In [1]: import numpy as np

In [2]: import numpy.linalg as la

In [3]: np.set_printoptions(precision=3, suppress=True, linewidth=120)

In [4]: M = np.load("block7.npy")

In [5]: M
Out[5]: 
array([[0, 0, 0, 0, 0],
       [0, 0, 1, 0, 1],
       [0, 1, 0, 1, 0],
       [0, 0, 1, 0, 0],
       [0, 1, 0, 0, 0]])

In [6]: x0 = np.array([0, 2, 0, 0, 2])

In [7]: a = np.maximum(M @ x0, 0)

In [8]: np.maximum(M @ x0, 0) - np.maximum(-M @ x0, 0)
Out[8]: array([0, 2, 2, 0, 2])

In [9]: M * (a > 1e-9)[:, None]
Out[9]: 
array([[0, 0, 0, 0, 0],
       [0, 0, 1, 0, 1],
       [0, 1, 0, 1, 0],
       [0, 0, 0, 0, 0],
       [0, 1, 0, 0, 0]])

In [10]: np.tanh(M @ x0)
Out[10]: array([0.   , 0.964, 0.964, 0.   , 0.964])

In [11]: np.maximum(M @ (3 * x0), 0)
Out[11]: array([0, 6, 6, 0, 6])

In [12]: np.flatnonzero(a > 1e-9)
Out[12]: array([1, 2, 4])

In [13]: rng = np.random.default_rng(338615)

In [14]: labels = rng.permutation(5)

In [15]: labels
Out[15]: array([2, 1, 0, 4, 3])

In [16]: out = M[labels][:, labels]

In [17]: np.trace(out)
Out[17]: np.int64(0)

In [18]: np.diag(out)
Out[18]: array([0, 0, 0, 0, 0])

In [19]: np.allclose(out, M)
Out[19]: False

In [20]: out
Out[20]: 
array([[0, 1, 0, 0, 1],
       [1, 0, 0, 1, 0],
       [0, 0, 0, 0, 0],
       [0, 1, 0, 0, 0],
       [1, 0, 0, 0, 0]])

In [21]: r = la.matrix_rank(M)

In [22]: r
Out[22]: np.int64(4)

In [23]: null = la.svd(M)[2][r:].T

In [24]: la.matrix_rank(M.T @ M), la.matrix_rank(M @ M.T)
Out[24]: (np.int64(4), np.int64(4))

In [25]: [int(la.matrix_rank(np.delete(M, i, axis=0))) for i in range(5)]
Out[25]: [4, 3, 3, 3, 3]

In [26]: [int(la.matrix_rank(M[:i])) for i in range(1, len(M) + 1)]
Out[26]: [0, 1, 2, 3, 4]

In [27]: arr = np.load("a.npy")

In [28]: arr
Out[28]: 
array([[ 0,  3,  0,  3],
       [ 4, -5,  4, -5],
       [ 0,  3,  0,  3],
       [ 4, -5,  4, -5]])

In [29]: # rows 0 and 2 are equal

In [30]: U, sigma, Vt = la.svd(arr)

In [31]: vecs = Vt[:(sigma > 1e-8).sum()]

In [32]: x0 = arr[2] + 4 * arr[1] + rng.integers(2) * np.eye(4)[0]

In [33]: x0
Out[33]: array([ 16., -17.,  16., -17.])

In [34]: np.diag(vecs.T @ vecs)
Out[34]: array([0.5, 0.5, 0.5, 0.5])

In [35]: np.round(vecs.T @ vecs, 3) + 0
Out[35]: 
array([[0.5, 0. , 0.5, 0. ],
       [0. , 0.5, 0. , 0.5],
       [0.5, 0. , 0.5, 0. ],
       [0. , 0.5, 0. , 0.5]])

In [36]: round(float(la.norm(x0 - vecs.T @ vecs @ x0)), 3)
Out[36]: 0.0
